>>> import numpy as np
>>> np.set_printoptions(suppress=True, linewidth=120)
>>> M = np.load("x.npy")
>>> print(M)
[[66. 72. 56.  8. 32.]
 [72. 83. 63.  9. 36.]
 [56. 63. 51.  7. 28.]
 [ 8.  9.  7.  3.  4.]
 [32. 36. 28.  4. 18.]]
>>> # equal to its transpose
>>> ev, V = np.linalg.eigh(M)
>>> print((ev > 1e-8).sum(), (ev < -1e-8).sum())
5 0
>>> print(np.round(np.linalg.eigvalsh(M + -1 * np.eye(5)), 2))
[  1.   1.   1.   1. 212.]
>>> print(round(ev.sum(), 2), np.trace(M))
221.0 221.0
>>> print(np.round(np.abs(V[:, -1]), 2))
[0.55 0.62 0.48 0.07 0.28]
>>> print(ev.round(2))
[  2.   2.   2.   2. 213.]
>>> print(np.abs(V[:, -1]).round(6).argmax())
1
>>> low = np.linalg.cholesky(M)
>>> print(np.round(low @ low.T, 2))
[[66. 72. 56.  8. 32.]
 [72. 83. 63.  9. 36.]
 [56. 63. 51.  7. 28.]
 [ 8.  9.  7.  3.  4.]
 [32. 36. 28.  4. 18.]]
>>> print(np.round(M / np.sqrt(np.outer(np.diag(M), np.diag(M))), 2))
[[1.   0.97 0.97 0.57 0.93]
 [0.97 1.   0.97 0.57 0.93]
 [0.97 0.97 1.   0.57 0.92]
 [0.57 0.57 0.57 1.   0.54]
 [0.93 0.93 0.92 0.54 1.  ]]
>>> print(np.round(np.diag(low) ** 2, 2))
[66.    4.45  2.67  2.01  2.16]
>>> ang = np.radians(178)
>>> r_ = np.eye(5)
>>> r_[0, 0] = r_[1, 1] = np.cos(ang)
>>> r_[0, 1], r_[1, 0] = -np.sin(ang), np.sin(ang)
>>> print(r_.round(2))
[[-1.   -0.03  0.    0.    0.  ]
 [ 0.03 -1.    0.    0.    0.  ]
 [ 0.    0.    1.    0.    0.  ]
 [ 0.    0.    0.    1.    0.  ]
 [ 0.    0.    0.    0.    1.  ]]
>>> B = M @ r_.T
>>> print(np.allclose(M @ M.T, B @ B.T))
True
>>> print(np.round(np.abs(B - M).max(axis=0), 2))
[146.85 163.44   0.     0.     0.  ]
>>> vec = np.ones(5)
>>> for _ in range(7):
...     vec = M @ vec
...     vec /= np.linalg.norm(vec)
...     print(round(vec @ M @ vec, 2))
... 
213.0
213.0
213.0
213.0
213.0
213.0
213.0
>>> print(vec.round(2))
[0.55 0.62 0.48 0.07 0.28]
>>> print(round(np.linalg.eigvalsh(M)[-1], 2))
213.0
